$ ipython --no-banner

In [1]: import numpy as np

In [2]: np.set_printoptions(precision=1, suppress=True, linewidth=100)

In [3]: F = np.loadtxt("mat.csv", delimiter=",")

In [4]: F
Out[4]: 
array([[ -2.1, -36.7,   0.9,  -4.4],
       [  0. ,  10.1, -11.4, -24.2],
       [-11.9, -23.4, -12.5, -14.2],
       [ -1.8,  11.4, -13.1, -23.5],
       [ -0.4, -37.8,   0. ,  -5.6],
       [ -1.8, -37.6,  -0.4,  -4. ],
       [ -2.4, -37.9,   0.5,  -1.7],
       [ -1.3, -35.9,   0.6,  -3.4],
       [-11.4, -20.3, -12.4, -17.8],
       [ -8.5, -21.6, -11.6, -16.4],
       [ -9.3, -20.7, -12.4, -17. ],
       [  0.4,  10.3, -12.6, -24.3],
       [ -0.1, -35.3,  -0.8,  -3.6],
       [ -2.3, -36.9,  -1.3,  -2.8],
       [-10.4, -22.8, -12.5, -15.3],
       [ -0.6, -35.3,   0.9,  -3.8],
       [ -2. , -34.4,   0.1,  -5.6],
       [ -2.9, -34.9,  -1.8,  -3.6],
       [  1. ,   9.5, -13.2, -21.1],
       [-11.2, -20.9, -13.4, -17.2],
       [ -0.2, -35.2,  -1.2,  -4.6],
       [ -9.6, -22.4, -13.4, -15.3],
       [  0. ,   9.7, -11.4, -24.3],
       [ -1.9, -36.4,   0.3,  -4.5],
       [  0.1,   8.9, -13.6, -24.6],
       [ -3. , -36.6,   0.6,  -4.3],
       [ -3.1, -36.8,   1. ,  -3.4],
       [ -9.4, -22.8, -10.9, -14.8],
       [ -1.9,   9.9, -13.9, -25.4],
       [ -1. , -36.2,   1.5,  -2.8],
       [ -1.6,  11. , -12.9, -24. ]])

In [5]: Ac = F - F.mean(axis=0)

In [6]: U, sv, vt = np.linalg.svd(Ac, full_matrices=False)

In [7]: np.linalg.matrix_rank(Ac)
Out[7]: np.int64(4)

In [8]: sv
Out[8]: array([119.4,  32.1,   5.3,   4.8])

In [9]: np.round(vt[0] * np.sign(vt[0, np.abs(vt[0]).argmax()]), 1) + 0
Out[9]: array([ 0. ,  0.9, -0.3, -0.4])

In [10]: np.abs(vt[0]).argmax()
Out[10]: np.int64(1)

In [11]: np.round(np.abs(vt[-1]), 1) + 0
Out[11]: array([0.7, 0.2, 0.7, 0. ])

In [12]: Ac = F - F.mean(axis=0)

In [13]: evecs = np.linalg.svd(Ac)[2][:3]

In [14]: B = Ac - Ac @ evecs.T @ evecs

In [15]: np.linalg.norm(B, axis=1).round(6).argmax()
Out[15]: np.int64(20)

In [16]: round(float(np.linalg.norm(B) / np.linalg.norm(Ac)), 1)
Out[16]: 0.0

In [17]: d = np.linalg.norm(F[:, None] - F[None], axis=-1)

In [18]: np.unravel_index(d.round(6).argmax(), d.shape)
Out[18]: (np.int64(3), np.int64(6))

In [19]: d.shape
Out[19]: (31, 31)

In [20]: (d + 1e9 * np.eye(31)).round(6).argmin(axis=1)
Out[20]: 
array([23, 22, 14, 30,  5, 23, 26, 15, 19, 10,  9,  1, 20,  5, 21,  7, 23, 13, 11,  8, 12, 14,  1,
        0, 11,  0, 25, 14, 30,  7,  3])

In [21]: np.flatnonzero(d[26] < d.mean() / 2)
Out[21]: array([ 0,  4,  5,  6,  7, 12, 13, 15, 16, 17, 20, 23, 25, 26, 29])
